$ python -q
>>> import numpy as np
>>> from numpy import linalg as LA
>>> np.set_printoptions(precision=2, suppress=True, linewidth=160)
>>> tidy = lambda a: np.round(a, 2) + 0
>>> Z = np.array([[1.1, 0.4, -1.3], [-0.7, 1.0, -1.1]])
>>> rng = np.random.default_rng(8345)
>>> F = np.array([[-2, 2],
...     [-1, -3],
...     [1, -2],
...     [-1, 2],
...     [-1, 2],
...     [1, 3],
...     [2, -2],
...     [-2, -1],
...     [-1, 2],
...     [3, -1],
...     [0, -3],
...     [0, -1],
...     [-2, -2],
...     [1, 1],
...     [0, 3],
...     [-1, -1],
...     [2, -2],
...     [-2, -2],
...     [0, -3]]) @ Z + 0.05 * rng.normal(size=(19, 3))
>>> tidy(F)
array([[-3.6 ,  1.18,  0.41],
       [ 1.06, -3.44,  4.59],
       [ 2.38, -1.5 ,  0.96],
       [-2.44,  1.65, -0.87],
       [-2.43,  1.7 , -0.89],
       [-0.92,  3.51, -4.58],
       [ 3.56, -1.15, -0.4 ],
       [-1.54, -1.84,  3.77],
       [-2.56,  1.6 , -0.88],
       [ 3.98,  0.2 , -2.86],
       [ 2.16, -3.  ,  3.23],
       [ 0.73, -1.09,  1.13],
       [-0.87, -2.79,  4.77],
       [ 0.44,  1.39, -2.38],
       [-2.1 ,  3.05, -3.39],
       [-0.39, -1.42,  2.43],
       [ 3.61, -1.17, -0.41],
       [-0.79, -2.76,  4.79],
       [ 2.08, -2.97,  3.25]])
>>> r0, r1 = F[6], F[16]
>>> tidy(r0 @ r1)
np.float64(14.37)
>>> p = (r0 @ r1) / (r0 @ r0) * r0
>>> tidy((r1 - p) @ r0)
np.float64(0.0)
>>> tidy(r1 - p)
array([ 0.  ,  0.  , -0.01])
>>> d = LA.norm(F[:, None] - F[None], axis=-1)
>>> d.mean(axis=1).argmax()
np.int64(5)
>>> d.shape
(19, 19)
>>> gram = np.cov(F, rowvar=False)
>>> tidy(np.corrcoef(F[:, 1], F[:, 0])[0, 1])
np.float64(-0.49)
>>> tidy(np.median(F, axis=0))
array([-0.39, -1.15,  0.41])
>>> cen = F - F.mean(axis=0)
>>> left, sv, Vh = LA.svd(cen, full_matrices=False)
>>> np.searchsorted(np.cumsum(sv ** 2) / (sv ** 2).sum(), 0.9) + 1
np.int64(2)
>>> tidy(sv ** 2 / (sv ** 2).sum())
array([0.7, 0.3, 0. ])
>>> (np.sign(left[:, 0]) == np.sign(left[0, 0])).astype(int)
array([1, 0, 0, 1, 1, 1, 0, 0, 1, 1, 0, 0, 0, 1, 1, 0, 0, 0, 0])
>>> np.abs(left[:, 0]).argmax()
np.int64(5)
>>> tidy(sv)
array([15.27, 10.08,  0.18])
>>> E = np.loadtxt("out12.csv", delimiter=",")
>>> E
array([[ 1.,  5.,  0.],
       [ 5., -2.,  5.],
       [ 0.,  5., -3.]])
>>> hat = np.triu(np.array([[2, -2, 2], [-2, -3, 1], [1, -1, 0]]), 1) + np.eye(3)
>>> Y = hat @ E @ LA.inv(hat)
>>> LA.matrix_rank(Y)
np.int64(3)
>>> tidy(np.poly(Y))
array([  1.,   4., -49., -56.])
>>> hat @ E - E @ hat
array([[-10.,  16., -23.],
       [  0.,  15., -11.],
       [  0.,   0.,  -5.]])
>>> vals, evecs = LA.eigh(E)
>>> x0 = np.array([3, 3, 2])
>>> tidy(x0 @ E @ x0 / (x0 @ x0)), tidy(vals[0]), tidy(vals[-1])
(np.float64(5.86), np.float64(-8.83), np.float64(5.9))
>>> tidy(evecs * np.abs(vals) @ evecs.T)
array([[ 4.21,  0.11,  2.87],
       [ 0.11,  7.02, -2.18],
       [ 2.87, -2.18,  4.58]])
>>> tidy(LA.eigvalsh(E[1:, 1:]))
array([-7.52,  2.52])
>>> x0 = np.array([0, -3, -1])
>>> (E @ x0).argmax()
np.int64(1)
>>> E @ (2 * x0)
array([-30.,   2., -24.])
>>> np.einsum("ij,j->i", E, x0)
array([-15.,   1., -12.])
>>> X = np.vander(np.arange(4) - 1, 2, increasing=True)
>>> X
array([[ 1, -1],
       [ 1,  0],
       [ 1,  1],
       [ 1,  2]])
>>> hat = X @ LA.solve(X.T @ X, X.T)
>>> np.trace(hat)
np.float64(2.0)
>>> tidy(np.diag(hat))
array([0.7, 0.3, 0.3, 0.7])
>>> tidy(hat @ X[:, 1])
array([-1.,  0.,  1.,  2.])
>>> tidy(LA.eigvalsh(hat))
array([0., 0., 1., 1.])
>>> r0 = np.array([0, 3, 2])
>>> Y = E + np.outer(r0, np.eye(3)[0])
>>> LA.matrix_rank(LA.inv(Y) - LA.inv(E), tol=1e-8)
np.int64(1)
>>> tidy(LA.det(Y) / LA.det(E)), tidy(1 + LA.solve(E, r0)[0])
(np.float64(2.7), np.float64(2.7))
>>> Y
array([[ 1.,  5.,  0.],
       [ 8., -2.,  5.],
       [ 2.,  5., -3.]])
>>> def softmax(z):
...     e = np.exp(z - z.max(axis=-1, keepdims=True))
...     return e / e.sum(axis=-1, keepdims=True)
... 
>>> tidy(softmax(X).sum(axis=1))
array([1., 1., 1., 1.])
>>> S = X @ X.T / np.sqrt(2)
>>> tidy(softmax(S + np.triu(np.full(S.shape, -np.inf), 1)))
array([[1.  , 0.  , 0.  , 0.  ],
       [0.5 , 0.5 , 0.  , 0.  ],
       [0.14, 0.28, 0.58, 0.  ],
       [0.01, 0.04, 0.18, 0.76]])
>>> softmax(S).round(6).argmax(axis=1)
array([0, 0, 3, 3])
>>> softmax(S)[1] @ X
array([1. , 0.5])
>>> tidy(softmax(S))
array([[0.54, 0.27, 0.13, 0.06],
       [0.25, 0.25, 0.25, 0.25],
       [0.06, 0.13, 0.27, 0.54],
       [0.01, 0.04, 0.18, 0.76]])
>>> m1 = np.load("dump.npy")
>>> tidy(m1)
array([[0.  , 0.03, 0.03, 0.04],
       [0.03, 0.29, 0.29, 0.35],
       [0.03, 0.29, 0.29, 0.35],
       [0.04, 0.35, 0.35, 0.43]])
>>> # looks like rank 1
>>> LA.cond(m1) > 100
np.True_
>>> LA.matrix_rank(m1, rtol=0.1)
np.int64(1)
>>> x0 = np.array([0, 0, 1, -3])
>>> tidy(m1 @ m1 @ x0)
array([-0.08, -0.76, -0.76, -0.93])
>>> tidy(m1 @ x0)
array([-0.08, -0.76, -0.76, -0.93])
>>> tidy(LA.eigvalsh(2 * m1 - np.eye(4)))
array([-1., -1., -1.,  1.])
>>> tidy(np.eye(4) - m1)
array([[ 1.  , -0.03, -0.03, -0.04],
       [-0.03,  0.71, -0.29, -0.35],
       [-0.03, -0.29,  0.71, -0.35],
       [-0.04, -0.35, -0.35,  0.57]])
>>> vals, evecs = LA.eigh(m1)
>>> np.unique(vals.round(6) + 0, return_counts=True)[1]
array([3, 1])
>>> tidy(LA.eigvalsh(m1 + 5 * np.eye(4)))
array([5., 5., 5., 6.])
>>> tidy(LA.eigvalsh(m1 @ m1))
array([0., 0., 0., 1.])
>>> tidy(vals.sum()), np.trace(m1)
(np.float64(1.0), np.float64(1.0))
>>> rank = LA.matrix_rank(m1)
>>> rank
np.int64(1)
>>> N = LA.svd(m1)[2][rank:].T
>>> np.allclose(m1 @ N, 0)
True
>>> [int(LA.matrix_rank(np.delete(m1, i, axis=0))) for i in range(4)]
[1, 1, 1, 1]
>>> tidy(m1 @ N)
array([[0., 0., 0.],
       [0., 0., 0.],
       [0., 0., 0.],
       [0., 0., 0.]])
>>> LA.matrix_rank(m1.T @ m1), LA.matrix_rank(m1 @ m1.T)
(np.int64(1), np.int64(1))
>>> J = np.load("data.npy")
>>> J
array([[-14.07,  -9.92,   9.45,  -3.78],
       [ -6.45,  -7.22,  -6.04, -16.43],
       [  8.79, -13.53, -10.43,  -5.58],
       [  7.9 ,  -8.77, -11.34, -11.49],
       [  4.73,   8.53, -10.41, -14.02],
       [  7.83,   6.68, -12.44, -11.8 ],
       [ 11.7 ,   7.97,  -0.09, -14.13],
       [  0.57,  -7.08,   4.1 , -18.24],
       [ 13.61,  11.25,  -8.71,  -3.5 ],
       [ -9.31,   1.29, -17.54,  -2.03],
       [ -9.1 ,  10.03, -11.25,   9.49],
       [-10.66, -12.48,   5.84,  -9.82],
       [  1.23,  19.54,  -3.46,  -2.14],
       [ -1.32,  13.68,  10.68,  -9.85],
       [ 15.16,   7.69,  -8.17,  -6.65],
       [  3.79,   4.82,   2.66, -18.85],
       [-11.43,   5.84,   2.74,  15.09],
       [ -7.71,  14.78,  -9.7 ,   5.3 ]])
>>> x0 = np.array([2, -2, 1, -3])
>>> rhs = J @ x0
>>> tidy(LA.lstsq(J, rhs)[0])
array([ 2., -2.,  1., -3.])
>>> tidy(LA.solve(J.T @ J, J.T @ rhs))
array([ 2., -2.,  1., -3.])
>>> tidy(LA.pinv(J) @ J)
array([[1., 0., 0., 0.],
       [0., 1., 0., 0.],
       [0., 0., 1., 0.],
       [0., 0., 0., 1.]])
>>> rhs = rhs + 0.3 * rng.normal(size=18)
>>> tidy(rhs)
array([ 12.64,  44.8 ,  50.99,  56.27,  24.22,  25.01,  49.34,  73.95,   6.3 , -32.34, -78.08,  39.07, -33.66,  10.06,  26.85,  56.92, -77.46, -70.26])
>>> coef, *_ = LA.lstsq(J, rhs)
>>> tidy(J.T @ (rhs - J @ coef))
array([0., 0., 0., 0.])
>>> tidy(coef)
array([ 1.99, -2.  ,  0.99, -3.  ])
>>> coef.round()
array([ 2., -2.,  1., -3.])
